>>> import numpy as np
>>> np.set_printoptions(precision=2, suppress=True, linewidth=120)
>>> A = np.loadtxt("a.csv", delimiter=",")
>>> A
array([[ 5.,  0.,  0.],
       [ 0.,  2.,  0.],
       [ 0.,  0., -6.]])
>>> O = A.astype(float).copy()
>>> for j in range(3):
...     O[:, j] -= O[:, :j] @ (O[:, :j].T @ O[:, j])
...     O[:, j] /= np.linalg.norm(O[:, j])
... 
>>> O.T @ A
array([[5., 0., 0.],
       [0., 2., 0.],
       [0., 0., 6.]])
>>> arr = np.load("block9.npy")
>>> arr
array([[ 5,  3,  3,  4,  5],
       [-2, -5,  3,  5,  5],
       [ 1, -1,  0, -5,  2],
       [ 2,  1, -3,  5,  1],
       [-4, -4, -4,  5,  0],
       [-2,  1, -4,  3,  1]])
>>> hat = arr @ np.linalg.solve(arr.T @ arr, arr.T)
>>> hat @ arr[:, 0]
array([ 5., -2.,  1.,  2., -4., -2.])
>>> np.diag(hat)
array([0.78, 0.87, 1.  , 0.76, 0.61, 0.97])
>>> round(np.trace(hat), 2)
np.float64(5.0)
>>> np.allclose(hat @ hat, hat)
True
>>> out = np.c_[arr[:, :4] @ np.array([[5, -6, 4, 7], [-3, 3, -8, -7], [2, -7, -7, 2], [9, 9, -3, 7]]), np.array([-1, 1, -2, -2, 1, -1])]
>>> out
array([[ 58,  -6, -37,  48,  -1],
       [ 56,  21,  -4,  62,   1],
       [-37, -54,  27, -21,  -2],
       [ 46,  57,   6,  36,  -2],
       [ 29,  85,  29,  27,   1],
       [  6,  70,   3,  -8,  -1]])
>>> np.round(np.linalg.norm(out - arr @ np.linalg.lstsq(arr, out)[0], axis=0), 2) + 0
array([0.  , 0.  , 0.  , 0.  , 0.84])
>>> np.round(np.linalg.lstsq(arr, out[:, 0])[0], 2) + 0
array([ 5., -3.,  2.,  9.,  0.])
>>> np.linalg.matrix_rank(out)
np.int64(5)
>>> m1 = np.load("arr.npy")
>>> m1
array([[2, 2, 4, 2, 1, 2, 1],
       [1, 2, 4, 2, 1, 0, 2],
       [1, 2, 4, 1, 0, 2, 1],
       [0, 1, 2, 2, 2, 2, 0],
       [2, 1, 2, 0, 2, 0, 1],
       [0, 0, 0, 1, 2, 0, 0],
       [0, 1, 2, 1, 1, 1, 0],
       [1, 2, 4, 2, 2, 2, 1]])
>>> left, sig, Vh = np.linalg.svd(m1)
>>> V = Vh[:(sig > 1e-8).sum()]
>>> rng = np.random.default_rng(98619)
>>> x = m1[4] + 5 * m1[1] + rng.integers(2) * np.eye(7)[2]
>>> x
array([ 7., 11., 22., 10.,  7.,  0., 11.])
>>> np.round(V.T @ V, 2) + 0
array([[1. , 0. , 0. , 0. , 0. , 0. , 0. ],
       [0. , 0.2, 0.4, 0. , 0. , 0. , 0. ],
       [0. , 0.4, 0.8, 0. , 0. , 0. , 0. ],
       [0. , 0. , 0. , 1. , 0. , 0. , 0. ],
       [0. , 0. , 0. , 0. , 1. , 0. , 0. ],
       [0. , 0. , 0. , 0. , 0. , 1. , 0. ],
       [0. , 0. , 0. , 0. , 0. , 0. , 1. ]])
>>> round(np.linalg.norm(x - V.T @ V @ x), 2)
np.float64(0.0)
>>> out = m1 + rng.integers(-2, 3, (8, 6)) @ rng.integers(-2, 3, (6, 7))
>>> out
array([[ 3,  0,  8,  7, -1,  4,  4],
       [-2, -4,  9,  8,  3,  4,  6],
       [-2,  7,  3,  0,  7, -4,  1],
       [ 0,  9,  8,  2,  8, -2, -3],
       [10,  1,  3, -5,  0,  2,  9],
       [ 0, -4,  1,  3, -1,  2,  3],
       [ 5,  0,  2, -1, -3,  4,  2],
       [ 2,  1,  7,  8,  6,  2, 10]])
>>> np.round(np.linalg.svd(out - m1, compute_uv=False), 2) + 0
array([19.9 , 15.94, 13.08,  7.54,  3.72,  1.76,  0.  ])
>>> np.abs(out - m1).sum(axis=1)
array([19, 30, 23, 27, 26, 15, 17, 24])
>>> left, sig = np.linalg.svd(m1)
Traceback (most recent call last):
  File "<python-input-32>", line 1, in <module>
    left, sig = np.linalg.svd(m1)
    ^^^^^^^^^
ValueError: too many values to unpack (expected 2)
>>> left, sig, Vh = np.linalg.svd(m1, full_matrices=False)
>>> np.round(left.T @ left, 2) + 0
array([[1., 0., 0., 0., 0., 0., 0.],
       [0., 1., 0., 0., 0., 0., 0.],
       [0., 0., 1., 0., 0., 0., 0.],
       [0., 0., 0., 1., 0., 0., 0.],
       [0., 0., 0., 0., 1., 0., 0.],
       [0., 0., 0., 0., 0., 1., 0.],
       [0., 0., 0., 0., 0., 0., 1.]])
>>> round(np.sqrt((sig ** 2).sum()), 2), np.round(np.linalg.norm(m1), 2)
(np.float64(13.0), np.float64(13.0))
>>> np.allclose(left * sig @ Vh, m1)
True
>>> np.round(left.T @ m1 @ Vh.T, 2) + 0
array([[12.12,  0.  ,  0.  ,  0.  ,  0.  ,  0.  ,  0.  ],
       [ 0.  ,  3.2 ,  0.  ,  0.  ,  0.  ,  0.  ,  0.  ],
       [ 0.  ,  0.  ,  2.78,  0.  ,  0.  ,  0.  ,  0.  ],
       [ 0.  ,  0.  ,  0.  ,  1.79,  0.  ,  0.  ,  0.  ],
       [ 0.  ,  0.  ,  0.  ,  0.  ,  0.89,  0.  ,  0.  ],
       [ 0.  ,  0.  ,  0.  ,  0.  ,  0.  ,  0.35,  0.  ],
       [ 0.  ,  0.  ,  0.  ,  0.  ,  0.  ,  0.  ,  0.  ]])
>>> np.round(sig / sig[0], 2) + 0
array([1.  , 0.26, 0.23, 0.15, 0.07, 0.03, 0.  ])
>>> np.linalg.pinv(A)
array([[ 0.2 ,  0.  ,  0.  ],
       [ 0.  ,  0.5 ,  0.  ],
       [ 0.  ,  0.  , -0.17]])
>>> M = np.loadtxt("dump.csv", delimiter=",")
>>> M
array([[-0.18, -0.3 ,  0.06],
       [ 6.41,  8.14, -0.06],
       [ 3.28,  4.15,  0.  ],
       [-7.1 , -8.89, -0.01],
       [-1.9 , -2.4 , -0.01],
       [ 0.01, -0.1 , -0.01],
       [ 3.57,  4.47,  0.08],
       [ 5.63,  7.  ,  0.  ],
       [ 9.02, 11.31,  0.02],
       [-5.83, -7.27,  0.  ],
       [ 2.32,  2.99, -0.16],
       [-4.74, -5.97,  0.02],
       [ 0.51,  0.66,  0.02],
       [-3.88, -4.82,  0.01]])
>>> np.round(np.linalg.norm(M, 2) / np.linalg.norm(M), 2)
np.float64(1.0)
>>> np.linalg.cond(M) > 100
np.True_
>>> np.linalg.matrix_rank(M, rtol=0.1)
np.int64(1)
>>> [round(float(x), 2) for x in np.linalg.svd(M, compute_uv=False)[:3]]
[28.2, 0.22, 0.1]
>>> X = np.load("w.npy")
>>> X
array([[0, 0, 0, 0, 0],
       [0, 0, 0, 0, 2],
       [0, 0, 0, 1, 0],
       [1, 0, 0, 0, 0],
       [0, 0, 2, 0, 0]])
>>> # rank 4
>>> left, sig, Vh = np.linalg.svd(X)
>>> V = Vh[:(sig > 1e-8).sum()]
>>> x = X[3] + -3 * X[2] + rng.integers(2) * np.eye(5)[3]
>>> x
array([ 1.,  0.,  0., -3.,  0.])
>>> np.diag(V.T @ V)
array([1., 0., 1., 1., 1.])
>>> V.T @ V
array([[1., 0., 0., 0., 0.],
       [0., 0., 0., 0., 0.],
       [0., 0., 1., 0., 0.],
       [0., 0., 0., 1., 0.],
       [0., 0., 0., 0., 1.]])
>>> W1 = np.array([[-1, -2], [1, -2], [2, 1], [2, 0], [-3, 1]])
>>> b = np.array([0, 1])
>>> hid = np.maximum(X @ W1 + b, 0)
>>> hid
array([[0, 1],
       [0, 3],
       [2, 1],
       [0, 0],
       [4, 3]])
>>> (hid > 0).astype(int)
array([[0, 1],
       [0, 1],
       [1, 1],
       [0, 0],
       [1, 1]])
>>> (hid > 0).mean(axis=0)
array([0.4, 0.8])
>>> C = np.array([[9, -6], [-9, -6]])
>>> hid @ C
array([[ -9,  -6],
       [-27, -18],
       [  9, -18],
       [  0,   0],
       [  9, -42]])
>>> W1 @ C
array([[  9,  18],
       [ 27,   6],
       [  9, -18],
       [ 18, -12],
       [-36,  12]])
>>> hat = np.triu(np.array([[1, -1, -1, -2, 2],
...     [-1, 2, 1, -2, 0],
...     [-1, -1, 1, 2, 2],
...     [1, 0, 2, 0, 1],
...     [1, 2, 1, 2, 2]]), 1) + np.eye(5)
>>> out = hat @ X @ np.linalg.inv(hat)
>>> np.round(np.poly(out), 2) + 0
array([1., 0., 0., 0., 0., 0.])
>>> round(float(np.linalg.det(out)), 2)
0.0
>>> hat @ X - X @ hat
array([[-2.,  0.,  4., -1., -2.],
       [-2.,  0.,  0.,  1.,  0.],
       [ 2.,  0.,  4.,  0., -1.],
       [ 0.,  1.,  3.,  2., -2.],
       [ 0.,  0.,  0., -4., -4.]])
>>> np.trace(out), np.trace(X)
(np.float64(0.0), np.int64(0))
>>> out
array([[ -2.,  -2.,   4., -17.,  11.],
       [ -2.,  -2.,   0.,  -7.,  13.],
       [  2.,   2.,   4.,   1., -13.],
       [  1.,   1.,   2.,   0.,  -6.],
       [  0.,   0.,   2.,  -4.,   0.]])
>>> x = np.array([1, 2, 0, -2, -1])
>>> out * x
array([[ -2.,  -4.,   0.,  34., -11.],
       [ -2.,  -4.,   0.,  14., -13.],
       [  2.,   4.,   0.,  -2.,  13.],
       [  1.,   2.,   0.,  -0.,   6.],
       [  0.,   0.,   0.,   8.,  -0.]])
>>> out @ np.eye(5)[4]
array([ 11.,  13., -13.,  -6.,   0.])
>>> out @ x
array([17., -5., 17.,  9.,  8.])
>>> np.einsum("ij,j->i", out, x)
array([17., -5., 17.,  9.,  8.])
>>> (out @ x).argmax()
np.int64(0)
>>> out @ (2 * x)
array([ 34., -10.,  34.,  18.,  16.])
